$ python3 -q
>>> import numpy as np
>>> import numpy.linalg as la
>>> np.set_printoptions(precision=2, suppress=True, linewidth=140, legacy="1.25")
>>> def rd(a):
...     return np.round(a, 2) + 0
... 
>>> F = np.load("test14.npy")
>>> rd(F)
array([[-1.05, -0.65,  2.84, -0.64,  0.53, -2.39],
       [ 0.53, -1.76,  0.9 ,  3.08,  1.31,  0.78],
       [-1.76,  2.39, -0.21,  0.54,  2.6 ,  0.31],
       [-0.88, -1.93,  0.3 , -2.18,  1.39,  2.17],
       [-0.88,  1.26,  2.24,  0.48, -1.92,  2.17],
       [ 3.16,  1.22,  1.39, -0.9 ,  1.26,  0.45]])
>>> np.unravel_index(np.abs(F).argmax(), F.shape)
(5, 0)
>>> rd(F.mean(axis=0))
array([-0.15,  0.09,  1.25,  0.06,  0.86,  0.58])
>>> Y = la.inv(F)
>>> print(rd(la.cond(F)))
1.0
>>> print(np.allclose(Y, F.T))
False
>>> print(rd(la.inv(Y)))
[[-1.05 -0.65  2.84 -0.64  0.53 -2.39]
 [ 0.53 -1.76  0.9   3.08  1.31  0.78]
 [-1.76  2.39 -0.21  0.54  2.6   0.31]
 [-0.88 -1.93  0.3  -2.18  1.39  2.17]
 [-0.88  1.26  2.24  0.48 -1.92  2.17]
 [ 3.16  1.22  1.39 -0.9   1.26  0.45]]
>>> rd(la.det(F) * la.det(Y))
1.0
>>> rd(la.svd(F, compute_uv=False))
array([4., 4., 4., 4., 4., 4.])
>>> rd(F[:, 2] @ F[:, 3])
0.0
>>> rd(la.norm(F, axis=0))
array([4., 4., 4., 4., 4., 4.])
>>> rd(F @ F.T)
array([[16.,  0.,  0.,  0.,  0.,  0.],
       [ 0., 16.,  0.,  0.,  0.,  0.],
       [ 0.,  0., 16.,  0.,  0.,  0.],
       [ 0.,  0.,  0., 16.,  0.,  0.],
       [ 0.,  0.,  0.,  0., 16.,  0.],
       [ 0.,  0.,  0.,  0.,  0., 16.]])
>>> rng = np.random.default_rng(3199)
>>> z = rng.permutation(6)
>>> Y = F[:, z] * rng.choice([-1, 1], 6)
>>> print(rd(Y))
[[ 2.39 -0.64 -0.53  2.84  1.05 -0.65]
 [-0.78  3.08 -1.31  0.9  -0.53 -1.76]
 [-0.31  0.54 -2.6  -0.21  1.76  2.39]
 [-2.17 -2.18 -1.39  0.3   0.88 -1.93]
 [-2.17  0.48  1.92  2.24  0.88  1.26]
 [-0.45 -0.9  -1.26  1.39 -3.16  1.22]]
>>> U, _, VT = la.svd(F.T @ Y)
>>> print(z)
[5 3 4 2 0 1]
>>> rd(la.lstsq(F, Y)[0])
array([[ 0.,  0.,  0.,  0., -1.,  0.],
       [ 0.,  0.,  0.,  0.,  0.,  1.],
       [ 0.,  0.,  0.,  1.,  0.,  0.],
       [ 0.,  1.,  0.,  0.,  0.,  0.],
       [ 0.,  0., -1.,  0.,  0.,  0.],
       [-1.,  0.,  0.,  0.,  0.,  0.]])
>>> rd(Y.T @ Y)
array([[16.,  0.,  0.,  0.,  0.,  0.],
       [ 0., 16.,  0.,  0.,  0.,  0.],
       [ 0.,  0., 16.,  0.,  0.,  0.],
       [ 0.,  0.,  0., 16.,  0.,  0.],
       [ 0.,  0.,  0.,  0., 16.,  0.],
       [ 0.,  0.,  0.,  0.,  0., 16.]])
>>> print(rd(Y @ Y.T))
[[16.  0.  0.  0.  0.  0.]
 [ 0. 16.  0.  0.  0.  0.]
 [ 0.  0. 16.  0.  0.  0.]
 [ 0.  0.  0. 16.  0.  0.]
 [ 0.  0.  0.  0. 16.  0.]
 [ 0.  0.  0.  0.  0. 16.]]
>>> arr = np.load("dump.npy")
>>> print(arr)
[[1 1 2 1 0 1 0 2]
 [3 3 3 5 4 1 4 4]
 [1 0 2 0 0 1 2 0]
 [4 5 4 5 6 0 4 7]
 [3 3 2 2 1 1 2 5]
 [3 1 4 2 0 2 3 4]
 [0 1 1 1 2 0 2 2]
 [2 3 2 1 1 1 1 3]
 [2 4 3 2 3 1 3 5]
 [2 1 4 2 1 1 3 2]
 [0 0 0 0 0 0 0 0]
 [3 1 3 2 2 1 2 2]
 [3 3 0 2 2 1 2 1]
 [2 3 2 2 2 0 2 3]
 [1 0 2 0 0 1 2 0]
 [3 3 0 2 2 1 2 1]]
>>> x0 = np.array([0, -2, 0, 2, -3, 2, -1, -1])
>>> target = arr @ x0
>>> rd(la.pinv(arr) @ arr)
array([[1., 0., 0., 0., 0., 0., 0., 0.],
       [0., 1., 0., 0., 0., 0., 0., 0.],
       [0., 0., 1., 0., 0., 0., 0., 0.],
       [0., 0., 0., 1., 0., 0., 0., 0.],
       [0., 0., 0., 0., 1., 0., 0., 0.],
       [0., 0., 0., 0., 0., 1., 0., 0.],
       [0., 0., 0., 0., 0., 0., 1., 0.],
       [0., 0., 0., 0., 0., 0., 0., 1.]])
>>> rd(la.solve(arr.T @ arr, arr.T @ target))
array([ 0., -2.,  0.,  2., -3.,  2., -1., -1.])
>>> print(rd(la.lstsq(arr, target)[0]))
[ 0. -2.  0.  2. -3.  2. -1. -1.]
>>> target = target + 0.05 * rng.normal(size=16)
>>> rd(target)
array([ -0.02, -14.1 ,  -0.08, -29.06,  -9.98,  -1.  , -10.06,  -8.89, -18.95,  -3.97,   0.04,  -5.98,  -9.07, -12.95,  -0.03,  -8.97])
>>> coef, *_ = la.lstsq(arr, target)
>>> coef.round()
array([ 0., -2.,  0.,  2., -3.,  2., -1., -1.])
>>> rd(la.norm(target - arr @ coef))
0.15
>>> [round(float(la.norm(la.solve(arr.T @ arr + lam * np.eye(8), arr.T @ target))), 2) for lam in (0, 1, 10, 100)]
[4.78, 4.15, 2.82, 1.6]
>>> print(rd(coef))
[ 0.01 -1.96  0.03  1.98 -3.02  1.97 -1.02 -1.01]
>>> data = np.load("block12.npy")
>>> data
array([[4., 3., 0., 0., 0., 0., 0.],
       [3., 4., 3., 0., 0., 0., 0.],
       [0., 3., 1., 3., 0., 0., 0.],
       [0., 0., 3., 1., 3., 0., 0.],
       [0., 0., 0., 3., 5., 3., 0.],
       [0., 0., 0., 0., 3., 1., 3.],
       [0., 0., 0., 0., 0., 3., 3.]])
>>> # symmetric
>>> x0 = np.array([3, 2, 2, 2, 2, -2, 2])
>>> target = data @ x0
>>> target
array([18., 23., 14., 14., 10., 10.,  0.])
>>> rd(la.solve(data.T, data[0]))
array([1., 0., 0., 0., 0., 0., 0.])
>>> m1 = np.load("layer1.npy")
>>> m1
array([[ 5.05,  1.87,  3.56, -1.31],
       [ 2.76, -0.2 , -0.74, -0.62],
       [15.01,  0.76, -0.67, -2.9 ],
       [10.19,  2.48,  2.03, -0.75],
       [ 0.24, -0.02, -0.57, -0.45],
       [ 8.78,  2.47,  3.55, -2.41],
       [-0.31,  0.36, -0.25, -0.14],
       [ 7.52,  0.65,  0.72, -2.67],
       [12.37,  1.78,  1.25, -2.1 ],
       [ 8.71,  2.25,  2.41, -2.99],
       [-3.25,  1.  ,  4.43, -2.01],
       [10.76,  1.72,  4.15, -5.11],
       [11.99,  0.78,  1.92, -4.18],
       [14.45,  1.46,  0.9 , -3.56],
       [ 0.06,  2.83,  7.36, -3.13],
       [11.08,  1.97,  4.32, -4.51],
       [12.74,  0.64,  0.17, -2.65],
       [ 4.27,  2.56,  5.39, -3.49],
       [ 5.69,  3.99,  7.63, -4.02],
       [12.12,  3.32,  5.79, -4.82],
       [14.86,  1.78,  4.21, -5.51],
       [ 0.04,  0.25, -0.42, -0.29],
       [ 4.56, -0.56,  0.08, -1.96],
       [ 1.  ,  0.57,  3.16, -3.4 ],
       [ 5.68,  2.07,  4.26, -1.02],
       [10.04,  2.64,  6.51, -4.76],
       [ 5.6 ,  2.4 ,  4.07, -3.67],
       [ 1.62,  1.6 ,  4.98, -2.37],
       [ 5.93,  3.98,  7.31, -4.25],
       [ 6.94,  0.53,  2.2 , -2.72]])
>>> Q, R = la.qr(m1)
>>> print(rd(np.abs(np.diag(R))))
[46.68  7.39  6.78  3.89]
>>> rd(Q.T @ Q)
array([[1., 0., 0., 0.],
       [0., 1., 0., 0.],
       [0., 0., 1., 0.],
       [0., 0., 0., 1.]])
>>> rd(abs(R[0, 0])), rd(la.norm(m1[:, 0]))
(46.68, 46.68)
>>> print(Q.shape, R.shape)
(30, 4) (4, 4)
